In [1]: import numpy as np

In [2]: np.set_printoptions(precision=3, suppress=True, linewidth=140, floatmode="fixed")

In [3]: def rd(a):
   ...:     return np.round(a, 3) + 0
   ...: 

In [4]: A2 = np.array([[1, 0], [1, 4], [4, 4]])

In [5]: cent = np.array([[4, 3, 2, 0], [3, -2, 5, 1]])

In [6]: feats = A2 @ cent

In [7]: feats
Out[7]: 
array([[ 4,  3,  2,  0],
       [16, -5, 22,  4],
       [28,  4, 28,  4]])

In [8]: # rank 2

In [9]: np.linalg.lstsq(feats[:-1].T, feats[-1])[2]
Out[9]: np.int32(2)

In [10]: try:
    ...:     np.linalg.inv(feats)
    ...: except np.linalg.LinAlgError as e:
    ...:     print(repr(e))
    ...: 
LinAlgError('Last 2 dimensions of the array must be square')

In [11]: np.allclose(feats[:-1].T @ np.linalg.lstsq(feats[:-1].T, feats[-1])[0], feats[-1])
Out[11]: True

In [12]: np.unique(feats.round(6), axis=0).shape
Out[12]: (3, 4)

In [13]: th = np.radians(135)

In [14]: Rm = np.eye(4)

In [15]: Rm[3, 3] = Rm[2, 2] = np.cos(th)

In [16]: Rm[3, 2], Rm[2, 3] = -np.sin(th), np.sin(th)

In [17]: rd(Rm)
Out[17]: 
array([[ 1.000,  0.000,  0.000,  0.000],
       [ 0.000,  1.000,  0.000,  0.000],
       [ 0.000,  0.000, -0.707,  0.707],
       [ 0.000,  0.000, -0.707, -0.707]])

In [18]: A2 = feats @ Rm.T

In [19]: np.allclose(feats @ feats.T, A2 @ A2.T)
Out[19]: True

In [20]: rd(np.abs(A2 - feats).max(axis=0))
Out[20]: array([ 0.000,  0.000, 44.971, 26.627])

In [21]: rd(A2)
Out[21]: 
array([[  4.000,   3.000,  -1.414,  -1.414],
       [ 16.000,  -5.000, -12.728, -18.385],
       [ 28.000,   4.000, -16.971, -22.627]])

In [22]: print(np.count_nonzero(A2))
12

In [23]: rd(np.diff(A2, axis=0))
Out[23]: 
array([[ 12.000,  -8.000, -11.314, -16.971],
       [ 12.000,   9.000,  -4.243,  -4.243]])

In [24]: rd(np.linalg.svd(A2, compute_uv=False))
Out[24]: array([48.418,  8.105,  0.000])

In [25]: rd(np.linalg.norm(A2))
Out[25]: np.float64(49.092)

In [26]: print(rd(A2.mean(axis=0)))
[ 16.000   0.667 -10.371 -14.142]

In [27]: np.abs(A2).max()
Out[27]: np.float64(28.0)

In [28]: rd(A2.sum(axis=1))
Out[28]: array([  4.172, -20.113,  -7.598])
